$ ipython --no-banner

In [1]: import numpy as np

In [2]: from numpy import linalg as LA

In [3]: np.set_printoptions(precision=2, suppress=True, linewidth=200)

In [4]: rnd = lambda a: np.round(a, 2) + 0

In [5]: M = np.array([[-0.3, 0.6, -0.8, 0.4],
   ...:     [-0.53, 0.87, -1.07, 0.57],
   ...:     [0.4, 1.3, 2.2, 2.2],
   ...:     [0.6, -0.7, -0.6, -0.6]])

In [6]: rng = np.random.default_rng(5229)

In [7]: lab = rng.permutation(4)

In [8]: lab
Out[8]: array([1, 3, 0, 2])

In [9]: other = M[lab][:, lab]

In [10]: rnd(LA.det(other)), rnd(LA.det(M[lab]))
Out[10]: (np.float64(0.05), np.float64(-0.05))

In [11]: print(other)
[[ 0.87  0.57 -0.53 -1.07]
 [-0.7  -0.6   0.6  -0.6 ]
 [ 0.6   0.4  -0.3  -0.8 ]
 [ 1.3   2.2   0.4   2.2 ]]

In [12]: LA.matrix_rank(M, rtol=0.1)
Out[12]: np.int64(3)

In [13]: rnd(LA.norm(M, 2) / LA.norm(M))
Out[13]: np.float64(0.86)

In [14]: LA.cond(M) > 100
Out[14]: np.True_

In [15]: round(np.log10(LA.cond(M)))
Out[15]: 3

In [16]: [round(float(x), 2) for x in LA.svd(M, compute_uv=False)[:3]]
Out[16]: [3.54, 1.98, 0.63]

In [17]: U, sv, Vh = LA.svd(M, full_matrices=False)

In [18]: rnd(U.T @ U)
Out[18]: 
array([[1., 0., 0., 0.],
       [0., 1., 0., 0.],
       [0., 0., 1., 0.],
       [0., 0., 0., 1.]])

In [19]: rnd(U.T @ M @ Vh.T)
Out[19]: 
array([[3.54, 0.  , 0.  , 0.  ],
       [0.  , 1.98, 0.  , 0.  ],
       [0.  , 0.  , 0.63, 0.  ],
       [0.  , 0.  , 0.  , 0.01]])

In [20]: print(U.shape, sv.shape, Vh.shape)
(4, 4) (4,) (4, 4)

In [21]: np.allclose(U * sv @ Vh, M)
Out[21]: True

In [22]: print((sv > 1e-8).sum())
4

In [23]: rnd(np.abs(Vh[0]))
Out[23]: array([0.06, 0.41, 0.65, 0.64])

In [24]: rnd(sv)
Out[24]: array([3.54, 1.98, 0.63, 0.01])

In [25]: np.abs(U[:, 0]).round(6).argmax()
Out[25]: np.int64(2)

In [26]: rnd(np.einsum("ij,ji->", M, M))
Out[26]: np.float64(-0.97)

In [27]: rnd(LA.det(2 * M)), rnd(LA.det(M))
Out[27]: (np.float64(0.73), np.float64(0.05))

In [28]: print(rnd(np.poly(M)))
[ 1.   -2.17  2.84  0.35  0.05]

In [29]: rnd(LA.eigvals(M).sum().real)
Out[29]: np.float64(2.17)

In [30]: print(rnd(np.einsum("ii->", M)))
2.17

In [31]: print(np.kron(np.eye(2, dtype=int), M))
[[-0.3   0.6  -0.8   0.4  -0.    0.   -0.    0.  ]
 [-0.53  0.87 -1.07  0.57 -0.    0.   -0.    0.  ]
 [ 0.4   1.3   2.2   2.2   0.    0.    0.    0.  ]
 [ 0.6  -0.7  -0.6  -0.6   0.   -0.   -0.   -0.  ]
 [-0.    0.   -0.    0.   -0.3   0.6  -0.8   0.4 ]
 [-0.    0.   -0.    0.   -0.53  0.87 -1.07  0.57]
 [ 0.    0.    0.    0.    0.4   1.3   2.2   2.2 ]
 [ 0.   -0.   -0.   -0.    0.6  -0.7  -0.6  -0.6 ]]
